$ ipython --no-banner

In [1]: import numpy as np

In [2]: np.set_printoptions(precision=2, suppress=True, linewidth=140, sign=" ")

In [3]: rd = lambda a: np.round(a, 2) + 0

In [4]: mat = np.loadtxt("a.csv", delimiter=",")

In [5]: mat
Out[5]: 
array([[ 0.,  1.,  1.,  1.,  1.,  1.,  1.,  1.,  1.],
       [ 1.,  0.,  1.,  1.,  1.,  1.,  1.,  1.,  1.],
       [ 1.,  1.,  0.,  1.,  1.,  1.,  1.,  1.,  1.],
       [ 1.,  1.,  1.,  0.,  1.,  1.,  1.,  1.,  1.],
       [ 1.,  1.,  1.,  1.,  0.,  1.,  1.,  1.,  1.],
       [ 1.,  1.,  1.,  1.,  1.,  0.,  1.,  1.,  1.],
       [ 1.,  1.,  1.,  1.,  1.,  1.,  0.,  1.,  1.],
       [ 1.,  1.,  1.,  1.,  1.,  1.,  1.,  0.,  1.],
       [ 1.,  1.,  1.,  1.,  1.,  1.,  1.,  1.,  0.]])

In [6]: # equal to its transpose

In [7]: rng = np.random.default_rng(5839)

In [8]: lab = rng.permutation(9)

In [9]: A2 = mat[:, lab] * rng.choice([-1, 1], 9)

In [10]: A2
Out[10]: 
array([[ 1.,  1.,  1., -1., -1., -1., -1., -0.,  1.],
       [ 1.,  1.,  1., -1., -1., -1., -0., -1.,  1.],
       [ 1.,  1.,  1., -1., -0., -1., -1., -1.,  1.],
       [ 0.,  1.,  1., -1., -1., -1., -1., -1.,  1.],
       [ 1.,  1.,  1., -0., -1., -1., -1., -1.,  1.],
       [ 1.,  1.,  1., -1., -1., -0., -1., -1.,  1.],
       [ 1.,  1.,  0., -1., -1., -1., -1., -1.,  1.],
       [ 1.,  0.,  1., -1., -1., -1., -1., -1.,  1.],
       [ 1.,  1.,  1., -1., -1., -1., -1., -1.,  0.]])

In [11]: left, _, vt = np.linalg.svd(mat.T @ A2)

In [12]: lab
Out[12]: array([ 3,  7,  6,  4,  2,  5,  1,  0,  8])

In [13]: np.allclose(mat, mat.T)
Out[13]: True

In [14]: rd(np.linalg.matrix_power(mat, 2))
Out[14]: 
array([[ 8.,  7.,  7.,  7.,  7.,  7.,  7.,  7.,  7.],
       [ 7.,  8.,  7.,  7.,  7.,  7.,  7.,  7.,  7.],
       [ 7.,  7.,  8.,  7.,  7.,  7.,  7.,  7.,  7.],
       [ 7.,  7.,  7.,  8.,  7.,  7.,  7.,  7.,  7.],
       [ 7.,  7.,  7.,  7.,  8.,  7.,  7.,  7.,  7.],
       [ 7.,  7.,  7.,  7.,  7.,  8.,  7.,  7.,  7.],
       [ 7.,  7.,  7.,  7.,  7.,  7.,  8.,  7.,  7.],
       [ 7.,  7.,  7.,  7.,  7.,  7.,  7.,  8.,  7.],
       [ 7.,  7.,  7.,  7.,  7.,  7.,  7.,  7.,  8.]])

In [15]: np.trace(mat)
Out[15]: np.float64(0.0)

In [16]: rd(np.linalg.det(mat))
Out[16]: np.float64(8.0)

In [17]: x = np.array([0, -2, 2, -2, 1, -1, 2, 1, 1])

In [18]: mat * x
Out[18]: 
array([[ 0., -2.,  2., -2.,  1., -1.,  2.,  1.,  1.],
       [ 0., -0.,  2., -2.,  1., -1.,  2.,  1.,  1.],
       [ 0., -2.,  0., -2.,  1., -1.,  2.,  1.,  1.],
       [ 0., -2.,  2., -0.,  1., -1.,  2.,  1.,  1.],
       [ 0., -2.,  2., -2.,  0., -1.,  2.,  1.,  1.],
       [ 0., -2.,  2., -2.,  1., -0.,  2.,  1.,  1.],
       [ 0., -2.,  2., -2.,  1., -1.,  0.,  1.,  1.],
       [ 0., -2.,  2., -2.,  1., -1.,  2.,  0.,  1.],
       [ 0., -2.,  2., -2.,  1., -1.,  2.,  1.,  0.]])

In [19]: np.sign((mat @ x).round(6))
Out[19]: array([ 1.,  1.,  0.,  1.,  1.,  1.,  0.,  1.,  1.])

In [20]: mat @ x
Out[20]: array([ 2.,  4.,  0.,  4.,  1.,  3.,  0.,  1.,  1.])

In [21]: print(mat @ np.ones(9))
[ 8.  8.  8.  8.  8.  8.  8.  8.  8.]

In [22]: u = np.array([-2, -5, 4, 3, 2, -5, 5, 4, 1])

In [23]: A2 = mat + np.outer(u, np.eye(9)[7])

In [24]: rd(np.linalg.det(A2) / np.linalg.det(mat)), rd(1 + np.linalg.solve(mat, u)[7])
Out[24]: (np.float64(-2.12), np.float64(-2.12))

In [25]: print(A2)
[[ 0.  1.  1.  1.  1.  1.  1. -1.  1.]
 [ 1.  0.  1.  1.  1.  1.  1. -4.  1.]
 [ 1.  1.  0.  1.  1.  1.  1.  5.  1.]
 [ 1.  1.  1.  0.  1.  1.  1.  4.  1.]
 [ 1.  1.  1.  1.  0.  1.  1.  3.  1.]
 [ 1.  1.  1.  1.  1.  0.  1. -4.  1.]
 [ 1.  1.  1.  1.  1.  1.  0.  6.  1.]
 [ 1.  1.  1.  1.  1.  1.  1.  4.  1.]
 [ 1.  1.  1.  1.  1.  1.  1.  2.  0.]]

In [26]: np.linalg.matrix_rank(np.linalg.inv(A2) - np.linalg.inv(mat), tol=1e-8)
Out[26]: np.int64(1)

In [27]: np.linalg.matrix_rank(A2 - mat)
Out[27]: np.int64(1)

In [28]: C2 = A2.T @ A2

In [29]: np.allclose(C2, C2.T)
Out[29]: True

In [30]: rd(np.linalg.svd(A2, compute_uv=False) ** 2)
Out[30]: array([ 154.87,   42.08,    1.  ,    1.  ,    1.  ,    1.  ,    1.  ,    1.  ,    0.04])

In [31]: np.linalg.matrix_rank(C2)
Out[31]: np.int64(9)

In [32]: np.diag(C2)
Out[32]: array([   8.,    8.,    8.,    8.,    8.,    8.,    8.,  139.,    8.])

In [33]: X = np.array([[0.2, -6.0, 0.4, -1.9, 0.7, -1.4, -0.6, 1.2, -1.2],
    ...:     [2.3, 18.0, 0.3, 0.0, -1.0, -0.4, 1.6, -0.8, 0.1],
    ...:     [0.4, -40.0, -1.8, -0.4, 0.6, 1.2, -1.3, 0.4, -1.0],
    ...:     [-0.6, 12.0, 0.8, 0.3, -0.4, -1.0, 1.0, 0.0, -0.4],
    ...:     [-1.5, 26.0, -0.2, 0.1, -1.5, 1.3, 0.5, 0.4, -1.5],
    ...:     [1.1, 0.0, 0.4, 0.0, -0.1, -0.5, -0.4, 0.4, 0.5]])

In [34]: print(rd(np.linalg.norm(X, 2) / np.linalg.norm(X)))
0.99

In [35]: [round(float(x), 2) for x in np.linalg.svd(X, compute_uv=False)[:3]]
Out[35]: [52.83, 3.72, 3.11]

In [36]: np.linalg.matrix_rank(X, rtol=0.1)
Out[36]: np.int64(1)

In [37]: x = np.array([2, 1, 0, -2, 2, 2, 0, 3, 1])

In [38]: a = np.maximum(X @ x, 0)

In [39]: rd(np.tanh(X @ x))
Out[39]: array([-0.66,  1.  , -1.  ,  1.  ,  1.  ,  0.99])

In [40]: np.flatnonzero(a > 1e-9)
Out[40]: array([ 1,  3,  4,  5])

In [41]: X * (a > 1e-9)[:, None]
Out[41]: 
array([[ 0. , -0. ,  0. , -0. ,  0. , -0. , -0. ,  0. , -0. ],
       [ 2.3, 18. ,  0.3,  0. , -1. , -0.4,  1.6, -0.8,  0.1],
       [ 0. , -0. , -0. , -0. ,  0. ,  0. , -0. ,  0. , -0. ],
       [-0.6, 12. ,  0.8,  0.3, -0.4, -1. ,  1. ,  0. , -0.4],
       [-1.5, 26. , -0.2,  0.1, -1.5,  1.3,  0.5,  0.4, -1.5],
       [ 1.1,  0. ,  0.4,  0. , -0.1, -0.5, -0.4,  0.4,  0.5]])

In [42]: print(rd(X.T @ a))
[  5.87 973.6    7.51   4.31 -53.72  13.38  44.97  -4.08 -32.85]

In [43]: print(rd(np.maximum(X @ (3 * x), 0)))
[  0.   52.5   0.   21.   66.3   8.1]

In [44]: print(rd(np.maximum(X @ x, 0) - np.maximum(-X @ x, 0)))
[ -0.8  17.5 -34.6   7.   22.1   2.7]

In [45]: print(a)
[  0.   17.5   0.    7.   22.1   2.7]

In [46]: A2 = X / np.linalg.norm(X, axis=1, keepdims=True)

In [47]: C2 = A2 @ A2.T

In [48]: (np.abs(C2) > 0.9).astype(int)
Out[48]: 
array([[ 1,  0,  0,  0,  0,  0],
       [ 0,  1,  1,  1,  1,  0],
       [ 0,  1,  1,  1,  1,  0],
       [ 0,  1,  1,  1,  1,  0],
       [ 0,  1,  1,  1,  1,  0],
       [ 0,  0,  0,  0,  0,  1]])

In [49]: (C2 - 2 * np.eye(6)).round(6).argmax(axis=1)
Out[49]: array([ 2,  3,  0,  4,  3,  0])

In [50]: rd(np.linalg.norm(A2, axis=1))
Out[50]: array([ 1.,  1.,  1.,  1.,  1.,  1.])

In [51]: data = np.load("run16.npy")

In [52]: data
Out[52]: 
array([[ 0,  2,  0,  0,  0,  0],
       [ 0,  3,  0,  0,  0,  0],
       [ 0,  0,  0,  0,  0,  0],
       [ 0,  0,  0,  2,  0,  0],
       [ 0,  0,  0,  3,  0,  0],
       [ 0,  0,  0,  0,  0,  0],
       [ 0,  0,  0,  0,  0,  2],
       [ 0,  0,  0,  0,  0,  3],
       [ 0,  0,  0,  0,  0,  0]])

In [53]: def softmax(z):
    ...:     e = np.exp(z - z.max(axis=-1, keepdims=True))
    ...:     return e / e.sum(axis=-1, keepdims=True)
    ...: 

In [54]: rd(softmax(data[0] + -1))
Out[54]: array([ 0.08,  0.6 ,  0.08,  0.08,  0.08,  0.08])

In [55]: rd(softmax(data[0]))
Out[55]: array([ 0.08,  0.6 ,  0.08,  0.08,  0.08,  0.08])

In [56]: att = data @ data.T / np.sqrt(6)

In [57]: rd(softmax(att))
Out[57]: 
array([[ 0.22,  0.49,  0.04,  0.04,  0.04,  0.04,  0.04,  0.04,  0.04],
       [ 0.2 ,  0.68,  0.02,  0.02,  0.02,  0.02,  0.02,  0.02,  0.02],
       [ 0.11,  0.11,  0.11,  0.11,  0.11,  0.11,  0.11,  0.11,  0.11],
       [ 0.04,  0.04,  0.04,  0.22,  0.49,  0.04,  0.04,  0.04,  0.04],
       [ 0.02,  0.02,  0.02,  0.2 ,  0.68,  0.02,  0.02,  0.02,  0.02],
       [ 0.11,  0.11,  0.11,  0.11,  0.11,  0.11,  0.11,  0.11,  0.11],
       [ 0.04,  0.04,  0.04,  0.04,  0.04,  0.04,  0.22,  0.49,  0.04],
       [ 0.02,  0.02,  0.02,  0.02,  0.02,  0.02,  0.2 ,  0.68,  0.02],
       [ 0.11,  0.11,  0.11,  0.11,  0.11,  0.11,  0.11,  0.11,  0.11]])

In [58]: rd(softmax(att)[0] @ data)
Out[58]: array([ 0.  ,  1.9 ,  0.  ,  0.21,  0.  ,  0.21])

In [59]: M = np.load("case5.npy")

In [60]: M
Out[60]: 
array([[ 1,  0,  0,  0,  0,  0],
       [ 5,  1,  0,  0,  0,  0],
       [ 5,  5,  1,  0,  0,  0],
       [ 1,  5,  1,  1,  0,  0],
       [ 5,  3,  4,  4,  1,  0],
       [ 4,  3,  0,  5,  3,  1]])

In [61]: left, sigma, vt = np.linalg.svd(X)

In [62]: print(np.argmax(sigma[:-1] / (sigma[1:] + 1e-6)) + 1)
1

In [63]: A2 = left[:, :1] @ np.diag(sigma[:1]) @ vt[:1]

In [64]: print(np.linalg.matrix_rank(X, rtol=0.05))
3

In [65]: print(rd(np.abs(X - A2).max()))
2.44

In [66]: np.linalg.matrix_rank(A2)
Out[66]: np.int64(1)

In [67]: ev, evecs = np.linalg.eigh(mat)

In [68]: x = np.array([1, 2, 2, 1, 0, 0, 1, 0, 2])

In [69]: x @ mat @ x
Out[69]: np.float64(66.0)

In [70]: rd(evecs * np.maximum(ev, 0) @ evecs.T)
Out[70]: 
array([[ 0.89,  0.89,  0.89,  0.89,  0.89,  0.89,  0.89,  0.89,  0.89],
       [ 0.89,  0.89,  0.89,  0.89,  0.89,  0.89,  0.89,  0.89,  0.89],
       [ 0.89,  0.89,  0.89,  0.89,  0.89,  0.89,  0.89,  0.89,  0.89],
       [ 0.89,  0.89,  0.89,  0.89,  0.89,  0.89,  0.89,  0.89,  0.89],
       [ 0.89,  0.89,  0.89,  0.89,  0.89,  0.89,  0.89,  0.89,  0.89],
       [ 0.89,  0.89,  0.89,  0.89,  0.89,  0.89,  0.89,  0.89,  0.89],
       [ 0.89,  0.89,  0.89,  0.89,  0.89,  0.89,  0.89,  0.89,  0.89],
       [ 0.89,  0.89,  0.89,  0.89,  0.89,  0.89,  0.89,  0.89,  0.89],
       [ 0.89,  0.89,  0.89,  0.89,  0.89,  0.89,  0.89,  0.89,  0.89]])

In [71]: x @ mat @ x / (x @ x), rd(ev[0]), ev[-1]
Out[71]: (np.float64(4.4), np.float64(-1.0), np.float64(8.0))

In [72]: arr = np.array([[-3, -3, -3, -3, -3],
    ...:     [-3, -6, -6, -6, -6],
    ...:     [-3, -6, -9, -9, -9],
    ...:     [-3, -6, -9, -12, -12],
    ...:     [-3, -6, -9, -12, -15]])

In [73]: arr
Out[73]: 
array([[ -3,  -3,  -3,  -3,  -3],
       [ -3,  -6,  -6,  -6,  -6],
       [ -3,  -6,  -9,  -9,  -9],
       [ -3,  -6,  -9, -12, -12],
       [ -3,  -6,  -9, -12, -15]])

In [74]: [round(float(np.linalg.det(arr[:i, :i])), 2) + 0 for i in range(1, 6)]
Out[74]: [-3.0, 9.0, -27.0, 81.0, -243.0]

In [75]: np.all(np.linalg.eigvalsh(arr) > 0)
Out[75]: np.False_

In [76]: ev, evecs = np.linalg.eig(arr)

In [77]: rd(arr @ evecs[:, 0] - ev[0] * evecs[:, 0])
Out[77]: array([ 0.,  0.,  0.,  0.,  0.])

In [78]: rd(np.sort(np.linalg.eigvals(arr @ arr)))
Out[78]: array([    0.66,     1.12,     3.06,    18.89,  1371.27])

In [79]: A = np.array([[1.74, -1.1, 1.58, -0.25, -0.46, 0.32, 0.7, -0.24, 0.05],
    ...:     [0.06, 0.9, 0.47, 0.24, 0.73, 0.28, 0.94, 0.68, 1.94],
    ...:     [0.84, -0.64, -0.18, -0.62, -0.01, 0.13, -1.23, 0.77, 0.83],
    ...:     [-0.84, -0.5, 0.2, 1.28, -0.91, -0.42, -0.61, -0.48, 0.84],
    ...:     [1.37, 0.82, -0.57, 0.76, 0.59, 0.74, -0.06, -0.32, 0.04],
    ...:     [0.37, -0.94, -1.18, -0.41, 0.69, -0.03, 1.08, -1.07, 0.64]])

In [80]: q = arr.astype(float).copy()

In [81]: for j in range(5):
    ...:     q[:, j] -= q[:, :j] @ (q[:, :j].T @ q[:, j])
    ...:     q[:, j] /= np.linalg.norm(q[:, j])
    ...: 

In [82]: rd(q.T @ q)
Out[82]: 
array([[ 1.,  0.,  0.,  0.,  0.],
       [ 0.,  1.,  0.,  0.,  0.],
       [ 0.,  0.,  1.,  0.,  0.],
       [ 0.,  0.,  0.,  1.,  0.],
       [ 0.,  0.,  0.,  0.,  1.]])

In [83]: rd(q)
Out[83]: 
array([[-0.45,  0.89,  0.  ,  0.  ,  0.  ],
       [-0.45, -0.22,  0.87,  0.  ,  0.  ],
       [-0.45, -0.22, -0.29,  0.82,  0.  ],
       [-0.45, -0.22, -0.29, -0.41,  0.71],
       [-0.45, -0.22, -0.29, -0.41, -0.71]])

In [84]: np.linalg.matrix_rank(M, rtol=0.1)
Out[84]: np.int64(4)

In [85]: [round(float(x), 2) for x in np.linalg.svd(M, compute_uv=False)[:3]]
Out[85]: [13.4, 5.06, 4.19]

In [86]: np.argsort(-np.linalg.norm(M, axis=0).round(6), kind="stable")[:3]
Out[86]: array([ 0,  1,  3])

In [87]: np.linalg.cond(M) > 100
Out[87]: np.True_

In [88]: print(rd(np.linalg.norm(M, 2) / np.linalg.norm(M)))
0.88

In [89]: left, sigma, vt = np.linalg.svd(A, full_matrices=False)

In [90]: rd(left.T @ A @ vt.T)
Out[90]: 
array([[ 3.  ,  0.  ,  0.  ,  0.  ,  0.  ,  0.  ],
       [ 0.  ,  2.7 ,  0.  ,  0.  ,  0.  ,  0.  ],
       [ 0.  ,  0.  ,  2.43,  0.  ,  0.  ,  0.  ],
       [ 0.  ,  0.  ,  0.  ,  2.19,  0.  ,  0.  ],
       [ 0.  ,  0.  ,  0.  ,  0.  ,  1.97,  0.  ],
       [ 0.  ,  0.  ,  0.  ,  0.  ,  0.  ,  1.77]])

In [91]: left.shape, sigma.shape, vt.shape
Out[91]: ((6, 6), (6,), (6, 9))

In [92]: rd(np.abs(vt[0]))
Out[92]: array([ 0.75,  0.15,  0.19,  0.19,  0.23,  0.24,  0.39,  0.03,  0.27])
